$ ipython --no-banner

In [1]: import numpy as np

In [2]: import numpy.linalg as la

In [3]: np.set_printoptions(suppress=True, linewidth=200)

In [4]: def rnd(a):
   ...:     return np.round(a, 4) + 0
   ...: 

In [5]: M = np.loadtxt("block7.csv", delimiter=",")

In [6]: M
Out[6]: 
array([[-11.792 , -14.3534,   6.0449,  -1.2622,  -3.7055,   9.3118, -12.6324, -23.6246, -11.0906,  11.6386],
       [ 10.5858,  12.8148,  -7.2308,   0.6339,   5.593 ,  -0.5375,  -0.5297,  11.1322,   0.0573,   2.2224],
       [ 10.0401,  12.1516,  -7.3728,   0.6238,   4.6336,  -0.9262,   1.8934,  11.9692,   1.5024,   1.559 ],
       [  9.6444,  10.374 , -12.4917,  -0.8574,  -0.2952,   3.7724,  12.4915,  12.8665,   4.9456,   8.5195],
       [ -4.6279,  -7.3813,  -5.7722,  -2.3084,  -7.6904,   9.9992,  10.0368,  -7.2888,   0.6676,  14.7619],
       [ -4.8655,  -5.6406,   3.5387,  -0.4173,   0.6539,   5.2131, -12.7563, -14.2063,  -9.206 ,   7.1856],
       [  5.7912,   8.9041,   3.9103,   2.0674,   9.1764,  -7.1509, -13.5156,   4.9847,  -3.7216, -10.0602],
       [  4.0297,   3.8131,  -8.3333,  -0.614 ,  -6.5215,  -3.1365,  27.7672,  18.3194,  15.9779,  -3.7551],
       [  2.4659,   1.4332,  -9.9275,  -1.3875,  -6.6444,   4.2835,  20.4307,   8.8443,   8.8362,   7.5117],
       [  9.2686,  12.0968,  -2.7946,   1.399 ,   5.3291,  -7.3418,   2.5935,  15.8691,   5.0262,  -9.1853],
       [  1.6045,   2.8689,   3.3841,   1.118 ,   4.7838,  -2.8468, -10.3663,  -0.9345,  -4.0184,  -4.18  ],
       [ -8.2238,  -8.9811,  11.1057,   0.7776,   0.3275,  -3.6975, -10.3517, -10.6348,  -3.9098,  -8.3666],
       [ -0.7153,  -2.118 ,  -5.5407,  -1.4644,  -3.7034,   7.4038,   5.2361,  -3.5645,  -1.0133,  11.8033],
       [ 10.2842,  12.3987,  -7.4735,   0.6055,   4.656 ,  -1.0876,   1.9838,  12.0603,   1.4383,   1.6413],
       [ 10.0114,  10.9417, -12.6877,  -0.7141,   1.8489,   6.0931,   5.311 ,   8.9941,  -0.0292,  12.5573],
       [-10.5594, -13.8981,   2.1825,  -1.6782,  -8.4614,   6.6576,   5.1662, -13.1211,  -0.3669,   7.2389],
       [ 15.9084,  19.4871,  -9.9258,   1.614 ,   3.9681, -10.8433,  19.1301,  32.1169,  15.4067, -12.7458],
       [ 15.7042,  18.8155, -11.3208,   0.7742,   8.9535,   1.4768,  -4.5995,  13.0895,  -3.1338,   7.0767],
       [ 11.2254,  12.6926, -10.6271,   0.2299,  -1.0424,  -5.8962,  23.9556,  25.7754,  15.2892,  -5.856 ],
       [-13.2395, -16.5763,   8.0268,  -0.9518,  -9.7321,  -1.0386,  10.1288,  -8.4727,   5.8886,  -6.0494],
       [ -8.6501, -10.8751,   6.4272,  -0.3766,  -6.69  ,  -3.7599,   8.9199,  -3.1378,   6.1996,  -8.2907],
       [  4.4696,   3.5873, -11.4266,  -1.5707,  -4.5514,   6.3592,  15.5449,   6.9046,   5.18  ,  11.5011],
       [ -1.0207,  -3.4942, -10.3456,  -2.5462,  -8.6501,   9.9911,  17.5119,  -0.3553,   4.3622,  16.0602],
       [ 12.0863,  14.4209, -10.2724,   0.4413,   0.9056,  -6.0937,  19.5838,  25.2633,  13.2717,  -6.1364],
       [ -0.5484,  -1.1793,  -2.9676,  -0.7643,  -0.6694,   5.8343,  -1.6489,  -4.9849,  -3.5951,   9.3884],
       [  3.3693,   3.0561,  -6.9841,  -0.6961,  -3.6191,   0.5547,  15.3869,   9.6675,   7.8054,   2.3563],
       [  4.6108,   6.5284,   0.1788,   0.6688,   8.0709,   2.1986, -19.0301,  -4.8448, -10.9504,   4.9826],
       [ -7.3227,  -6.303 ,  16.4499,   1.7767,   7.9737,  -3.6892, -32.5263, -19.0561, -15.3724,  -8.0954],
       [  1.8203,   3.1323,   2.9341,   0.6189,   7.8635,   2.5776, -22.5584,  -9.656 , -13.2402,   4.633 ],
       [ 11.9917,  13.5391, -12.8969,  -0.1518,  -0.0096,  -1.2233,  18.9355,  21.3103,  10.4015,   1.4687],
       [  7.9697,   7.7294, -13.3362,  -0.8849,  -6.3466,  -1.007 ,  30.6216,  22.0367,  16.4902,   0.842 ],
       [ -6.4826,  -8.4991,   2.8113,  -0.8376,  -5.333 ,   1.0135,   5.485 ,  -5.0936,   2.3923,  -0.5446],
       [  5.5827,   7.1901,  -1.0267,   0.8207,   5.2382,  -2.5079,  -5.6554,   5.1351,  -1.717 ,  -2.36  ],
       [  9.0838,  12.3519,  -0.4314,   2.1117,   7.2575,  -8.4467,  -2.6031,  14.0085,   2.6569, -10.8464],
       [ -6.8315,  -6.5873,  11.2677,   0.7124,   7.3662,   4.6221, -34.9347, -25.0846, -20.6684,   5.4757],
       [  8.9115,  11.3934,  -3.801 ,   0.9237,   8.3371,   0.735 , -12.3851,   3.4826,  -6.7509,   3.6921],
       [  6.8051,   8.944 ,  -0.1016,   1.2867,   6.2283,  -4.7807,  -5.4078,   7.8704,  -0.4782,  -6.0022],
       [-10.8661, -14.0539,   4.6935,  -0.9878,  -9.3432,  -0.0431,  12.2749,  -6.1759,   6.2099,  -3.2282],
       [-12.5689, -14.4079,  12.168 ,  -0.5187,   2.1524,   8.0368, -30.4161, -31.4837, -19.8292,   9.3765],
       [ 10.6348,  12.2807, -11.1244,  -0.182 ,  -1.2052,  -3.9688,  22.1922,  23.391 ,  13.7644,  -3.2723],
       [ -8.5645, -10.9185,   3.0255,  -1.2766,  -2.4413,  10.1291, -12.4294, -21.0387, -11.2362,  13.6627],
       [ 10.6317,  13.6554,  -4.2247,   1.2376,   4.5817,  -8.7633,   7.9741,  20.427 ,   8.5855, -11.1054],
       [ -5.7332,  -5.7842,   8.2756,   0.5331,   0.5022,  -3.2244,  -7.6408,  -6.8462,  -2.4312,  -6.9006],
       [ -7.8616, -10.6084,  -0.9243,  -1.9019,  -7.2233,   8.2201,   4.48  , -11.6312,  -1.6559,  10.9835],
       [ -4.0578,  -4.0545,   6.109 ,   0.2524,   4.6256,   4.1708, -22.4178, -16.5599, -13.7376,   5.5243],
       [  4.0543,   5.9927,   3.0958,   1.6064,   5.0313,  -7.3192,  -3.9666,   7.426 ,   1.6867, -11.0634]])

In [7]: hat = M @ la.solve(M.T @ M, M.T)

In [8]: rnd(hat @ M[:, 3])
Out[8]: 
array([-1.2622,  0.6339,  0.6238, -0.8574, -2.3084, -0.4173,  2.0674, -0.614 , -1.3875,  1.399 ,  1.118 ,  0.7776, -1.4644,  0.6055, -0.7141, -1.6782,  1.614 ,  0.7742,  0.2299, -0.9518, -0.3766,
       -1.5707, -2.5462,  0.4413, -0.7643, -0.6961,  0.6688,  1.7767,  0.6189, -0.1518, -0.8849, -0.8376,  0.8207,  2.1117,  0.7124,  0.9237,  1.2867, -0.9878, -0.5187, -0.182 , -1.2766,  1.2376,
        0.5331, -1.9019,  0.2524,  1.6064])

In [9]: rnd(np.trace(hat))
Out[9]: np.float64(10.0)

In [10]: np.allclose(hat @ hat, hat)
Out[10]: True

In [11]: cen = (M - M.mean(axis=0)) / M.std(axis=0)

In [12]: np.argwhere(np.abs(cen) > 2)
Out[12]: 
array([[16,  5],
       [16,  7],
       [22,  3],
       [27,  2],
       [27,  6],
       [34,  6],
       [34,  8],
       [38,  7],
       [38,  8]])

In [13]: beta = la.lstsq(np.delete(cen, 3, axis=1), cen[:, 3])[0]

In [14]: print(rnd(1 - np.var(cen[:, 3] - np.delete(cen, 3, axis=1) @ beta)))
0.9931

In [15]: C2 = M.T @ M

In [16]: rnd(la.svd(M, compute_uv=False) ** 2)
Out[16]: array([29580.5595,  9387.1604,  4641.6557,     0.6955,     0.5112,     0.4623,     0.3729,     0.3148,     0.2751,     0.2151])

In [17]: np.allclose(C2, C2.T)
Out[17]: True

In [18]: X = np.loadtxt("out0.csv", delimiter=",")

In [19]: rnd(X)
Out[19]: 
array([[-0.4508, -0.0738, -0.4374, -0.5159, -0.0525, -0.1349, -0.4422,  0.1029],
       [-0.2705, -0.3485,  0.4097, -0.0579, -0.0192, -0.3291,  0.4354,  0.4963],
       [-0.1803,  0.307 , -0.5451, -0.0891, -0.1683, -0.1871,  0.6604,  0.0048],
       [ 0.1353,  0.4978,  0.1374, -0.3377,  0.09  ,  0.5521,  0.2325,  0.161 ],
       [ 0.0451, -0.19  ,  0.0958, -0.0363, -0.7397,  0.046 ,  0.1383, -0.5168],
       [-0.1353,  0.1817,  0.4524, -0.5063, -0.3326,  0.0186, -0.1314,  0.0931],
       [ 0.6312,  0.2845,  0.0125, -0.2129, -0.0467, -0.6538, -0.107 ,  0.0623],
       [-0.0902, -0.1377,  0.1832, -0.4033,  0.5482, -0.1506,  0.2374, -0.6302],
       [-0.4959,  0.6016,  0.2778,  0.378 ,  0.0083, -0.2848, -0.1432, -0.2007]])

In [20]: print(rnd(X.T @ X))
[[1. 0. 0. 0. 0. 0. 0. 0.]
 [0. 1. 0. 0. 0. 0. 0. 0.]
 [0. 0. 1. 0. 0. 0. 0. 0.]
 [0. 0. 0. 1. 0. 0. 0. 0.]
 [0. 0. 0. 0. 1. 0. 0. 0.]
 [0. 0. 0. 0. 0. 1. 0. 0.]
 [0. 0. 0. 0. 0. 0. 1. 0.]
 [0. 0. 0. 0. 0. 0. 0. 1.]]

In [21]: rnd(la.norm(X, axis=0))
Out[21]: array([1., 1., 1., 1., 1., 1., 1., 1.])

In [22]: rnd(X[:, 0] @ X[:, 6])
Out[22]: np.float64(0.0)

In [23]: rnd(la.pinv(X))
Out[23]: 
array([[-0.4508, -0.2705, -0.1803,  0.1353,  0.0451, -0.1353,  0.6312, -0.0902, -0.4959],
       [-0.0738, -0.3485,  0.307 ,  0.4978, -0.19  ,  0.1817,  0.2845, -0.1377,  0.6016],
       [-0.4374,  0.4097, -0.5451,  0.1374,  0.0958,  0.4524,  0.0125,  0.1832,  0.2778],
       [-0.5159, -0.0579, -0.0891, -0.3377, -0.0363, -0.5063, -0.2129, -0.4033,  0.378 ],
       [-0.0525, -0.0192, -0.1683,  0.09  , -0.7397, -0.3326, -0.0467,  0.5482,  0.0083],
       [-0.1349, -0.3291, -0.1871,  0.5521,  0.046 ,  0.0186, -0.6538, -0.1506, -0.2848],
       [-0.4422,  0.4354,  0.6604,  0.2325,  0.1383, -0.1314, -0.107 ,  0.2374, -0.1432],
       [ 0.1029,  0.4963,  0.0048,  0.161 , -0.5168,  0.0931,  0.0623, -0.6302, -0.2007]])

In [24]: lab = M[:, 5] > np.median(M[:, 5])

In [25]: u = M[lab].mean(axis=0) - M[~lab].mean(axis=0)

In [26]: rnd((((M - M.mean(axis=0)) @ u > 0) == lab).mean())
Out[26]: np.float64(0.7391)

In [27]: np.argsort(-np.abs(u).round(6), kind="stable")
Out[27]: array([7, 9, 5, 1, 8, 6, 0, 4, 3, 2])

In [28]: lab.astype(int)
Out[28]: array([1, 0, 0, 1, 1, 1, 0, 0, 1, 0, 0, 0, 1, 0, 1, 1, 0, 1, 0, 0, 0, 1, 1, 0, 1, 1, 1, 0, 1, 0, 0, 1, 0, 0, 1, 1, 0, 1, 1, 0, 1, 0, 0, 1, 1, 0])

In [29]: ((M - M.mean(axis=0)) @ u > 0).astype(int)
Out[29]: array([1, 0, 0, 0, 1, 1, 0, 0, 0, 0, 1, 1, 1, 0, 0, 1, 0, 0, 0, 1, 1, 0, 1, 0, 1, 0, 1, 1, 1, 0, 0, 1, 0, 0, 1, 1, 0, 1, 1, 0, 1, 0, 1, 1, 1, 0])

In [30]: arr = np.loadtxt("arr.csv", delimiter=",")

In [31]: print(arr)
[[-2.  1.  0.  0.]
 [ 0. -2.  1.  0.]
 [ 0.  0. -2.  1.]
 [ 0.  0.  0. -2.]]

In [32]: u, v = arr[1], arr[3]

In [33]: u @ v
Out[33]: np.float64(0.0)

In [34]: pr = (u @ v) / (u @ u) * u

In [35]: la.matrix_rank(np.outer(u, v))
Out[35]: np.int64(1)

In [36]: v - pr
Out[36]: array([ 0.,  0.,  0., -2.])

In [37]: O, evecs = la.qr(X[:, :6])[0], la.qr(X[:, 6:])[0]

In [38]: sigma = la.svd(O.T @ evecs, compute_uv=False)

In [39]: print((sigma > 0.9).sum())
0

In [40]: rng = np.random.default_rng(227733)

In [41]: lab = rng.permutation(4)

In [42]: out = arr[:, lab] * rng.choice([-1, 1], 4)

In [43]: out
Out[43]: 
array([[ 0., -2.,  0.,  1.],
       [ 1.,  0.,  0., -2.],
       [-2.,  0.,  1.,  0.],
       [ 0.,  0., -2.,  0.]])

In [44]: U, _, VT = la.svd(arr.T @ out)

In [45]: rnd(U @ VT)
Out[45]: 
array([[0., 1., 0., 0.],
       [0., 0., 0., 1.],
       [1., 0., 0., 0.],
       [0., 0., 1., 0.]])

In [46]: arr.mean(axis=0)
Out[46]: array([-0.5 , -0.25, -0.25, -0.25])

In [47]: print(rnd(la.svd(arr, compute_uv=False)))
[2.8512 2.4329 1.8372 1.2555]

In [48]: arr.sum(axis=0)
Out[48]: array([-2., -1., -1., -1.])

In [49]: rnd(la.norm(arr))
Out[49]: np.float64(4.3589)

In [50]: np.zeros(4, 4)
TypeError: Cannot interpret '4' as a data type


In [51]: E = np.eye(6, dtype=int)[rng.permutation(6)] * np.array([-1, -6, -4, 9, 8, -1])

In [52]: E
Out[52]: 
array([[ 0,  0, -4,  0,  0,  0],
       [-1,  0,  0,  0,  0,  0],
       [ 0,  0,  0,  0,  0, -1],
       [ 0,  0,  0,  9,  0,  0],
       [ 0, -6,  0,  0,  0,  0],
       [ 0,  0,  0,  0,  8,  0]])

In [53]: x = np.array([-1, -2, 0, -2, 1, -2])

In [54]: rhs = E @ x

In [55]: rhs
Out[55]: array([  0,   1,   2, -18,  12,   8])

In [56]: rnd(la.solve(E, rhs))
Out[56]: array([-1., -2.,  0., -2.,  1., -2.])

In [57]: u = np.array([-1, -3, 1])

In [58]: np.polyval(u, E[1])
Out[58]: array([3, 1, 1, 1, 1, 1])

In [59]: np.convolve(E[1], u)
Out[59]: array([ 1,  3, -1,  0,  0,  0,  0,  0])

In [60]: np.array([np.convolve(row, u, "same") for row in E])
Out[60]: 
array([[  0,   4,  12,  -4,   0,   0],
       [  3,  -1,   0,   0,   0,   0],
       [  0,   0,   0,   0,   1,   3],
       [  0,   0,  -9, -27,   9,   0],
       [  6,  18,  -6,   0,   0,   0],
       [  0,   0,   0,  -8, -24,   8]])

In [61]: np.cross(E[1, :3], E[5, :3])
Out[61]: array([0, 0, 0])

In [62]: print(np.unravel_index(np.abs(X).argmax(), X.shape))
(np.int64(4), np.int64(4))

In [63]: np.zeros(9, 8)
TypeError: Cannot interpret '8' as a data type


In [64]: rnd(X.mean(axis=0))
Out[64]: array([-0.0902,  0.1247,  0.0652, -0.1979, -0.0792, -0.1248,  0.0978, -0.0475])

In [65]: rnd(X.sum(axis=1))
Out[65]: array([-2.0046,  0.3164, -0.1977,  1.4683, -1.1575, -0.3596, -0.0299, -0.4433,  0.1411])

In [66]: la.rank(X)
AttributeError: module 'numpy.linalg' has no attribute 'rank'


In [67]: la.matrix_rank(X)
Out[67]: np.int64(8)

In [68]: rnd(np.abs(X).max())
Out[68]: np.float64(0.7397)

In [69]: X.shape
Out[69]: (9, 8)

In [70]: K = np.load("sample7.npy")

In [71]: K
Out[71]: 
array([[-0.9, -1.9,  0.6, -0.5,  8. ],
       [ 1. , -3.1, -0.3, -0.1,  2. ],
       [-0.5,  0.5, -1. ,  1.2, 12. ],
       [-2. , -0.3,  0.7,  0.2, -6. ],
       [ 0.7, -1. , -1.1,  0.2,  4. ],
       [-1. ,  0.6,  0. ,  0.1,  2. ]])

In [72]: hat = K @ la.solve(K.T @ K, K.T)

In [73]: rnd(la.eigvalsh(hat))
Out[73]: array([0., 1., 1., 1., 1., 1.])

In [74]: print(rnd(hat @ K[:, 2]))
[ 0.6 -0.3 -1.   0.7 -1.1  0. ]

In [75]: print(rnd(np.trace(hat)))
5.0

In [76]: O, evecs = la.qr(K[:, :4])[0], la.qr(K[:, 4:])[0]

In [77]: sigma = la.svd(O.T @ evecs, compute_uv=False)

In [78]: rnd(np.degrees(np.arccos(sigma.clip(0, 1))))
Out[78]: array([44.1185])
